$ python3 -q
>>> import numpy as np
>>> from numpy import linalg as LA
>>> np.set_printoptions(suppress=True, linewidth=120)
>>> def tidy(a):
...     return np.round(a, 2) + 0
... 
>>> X = np.load("dump.npy")
>>> print(X)
[[ -2.54   0.45  -6.76]
 [ -4.63  -0.49  -3.28]
 [  0.16   0.9  -11.27]
 [ -9.62   3.84   5.04]
 [ -0.23  -4.05 -10.62]
 [ -8.53   0.85   3.22]
 [ -7.37   2.16   1.28]
 [ -7.22   0.96   1.03]
 [-10.     3.64   5.67]
 [ -3.45  -1.71  -5.25]
 [ -4.61   0.2   -3.32]
 [ -7.57   1.45   1.61]]
>>> vec = np.array([4, 2, 0])
>>> y = X @ vec
>>> print(tidy(y))
[ -9.26 -19.5    2.44 -30.8   -9.02 -32.42 -25.16 -26.96 -32.72 -17.22 -18.04 -27.38]
>>> print(tidy(LA.pinv(X) @ X))
[[1. 0. 0.]
 [0. 1. 0.]
 [0. 0. 1.]]
>>> rng = np.random.default_rng(9346)
>>> y = y + 0.3 * rng.normal(size=12)
>>> print(tidy(y))
[ -8.94 -19.15   2.64 -30.51  -9.22 -32.54 -24.83 -27.1  -32.89 -17.11 -18.69 -27.58]
>>> c, *_ = LA.lstsq(X, y)
>>> print(tidy(X.T @ (y - X @ c)))
[0. 0. 0.]
>>> B = np.c_[X[:, :1] @ np.array([[2]]), np.array([1, 0, 0, 1, 1, 1, 2, 1, 1, 1, 0, 3])]
>>> print(B)
[[ -5.08   1.  ]
 [ -9.26   0.  ]
 [  0.32   0.  ]
 [-19.24   1.  ]
 [ -0.46   1.  ]
 [-17.06   1.  ]
 [-14.74   2.  ]
 [-14.44   1.  ]
 [-20.     1.  ]
 [ -6.9    1.  ]
 [ -9.22   0.  ]
 [-15.14   3.  ]]
>>> print(tidy(LA.norm(LA.qr(X)[0].T @ B, axis=0) ** 2 / ((B ** 2).sum(axis=0) + 1e-12)))
[1.   0.68]
>>> print(tidy(LA.lstsq(X, B[:, 0])[0]))
[2. 0. 0.]
>>> print(LA.matrix_rank(B))
2
>>> u = np.array([9, -3])
>>> print(tidy(np.polyval(u, X[2])))
[  -1.56    5.1  -104.43]
>>> G = np.cov(X, rowvar=False)
>>> print(np.argwhere(np.triu(np.abs(np.corrcoef(X.T)) > 0.8, 1)))
[[0 2]]
>>> print(tidy(X.std(axis=0)))
[3.31 2.07 5.52]
>>> print(tidy(LA.eigvalsh(G)[::-1]))
[47.97  1.87  0.  ]
>>> print(G.shape)
(3, 3)
>>> E = np.loadtxt("test19.csv", delimiter=",")
>>> print(E)
[[ -2.79   0.76 -12.74]
 [  5.28  -8.69   3.72]
 [  6.25  -6.85   4.55]
 [ 11.54   0.32  11.85]
 [  4.61  -8.06   4.67]
 [  4.86  -6.75   3.97]
 [ 11.79  -0.63  11.57]
 [ -4.37  -0.09  -9.83]
 [ 12.74   0.    12.67]
 [ -2.54  -0.29 -10.5 ]
 [  6.14  -7.19   4.5 ]
 [ 10.08  -1.33  11.96]
 [ -4.39  -2.32 -11.18]
 [ 11.55  -2.23  11.41]
 [ 13.43  -1.71  11.92]
 [  4.05  -8.74   6.31]
 [  4.01 -10.07   4.93]
 [ 12.6   -2.2   12.59]
 [  5.1   -7.36   2.61]
 [ -4.03   0.38 -10.14]
 [ -4.9    0.89 -10.68]
 [ -2.38  -0.3  -10.93]
 [  6.56  -7.87   3.81]
 [  2.69  -8.51   5.52]
 [  3.94  -8.82   6.04]
 [ 11.26  -1.96  12.01]]
>>> idx = E[:, 2] > np.median(E[:, 2])
>>> u = E[idx].mean(axis=0) - E[~idx].mean(axis=0)
>>> print(idx.astype(int))
[0 0 0 1 1 0 1 0 1 0 0 1 0 1 1 1 1 1 0 0 0 0 0 1 1 1]
>>> print(np.argsort(-np.abs(u).round(6), kind="stable"))
[2 0 1]
>>> print(tidy(u))
[ 8.12 -0.64 13.56]
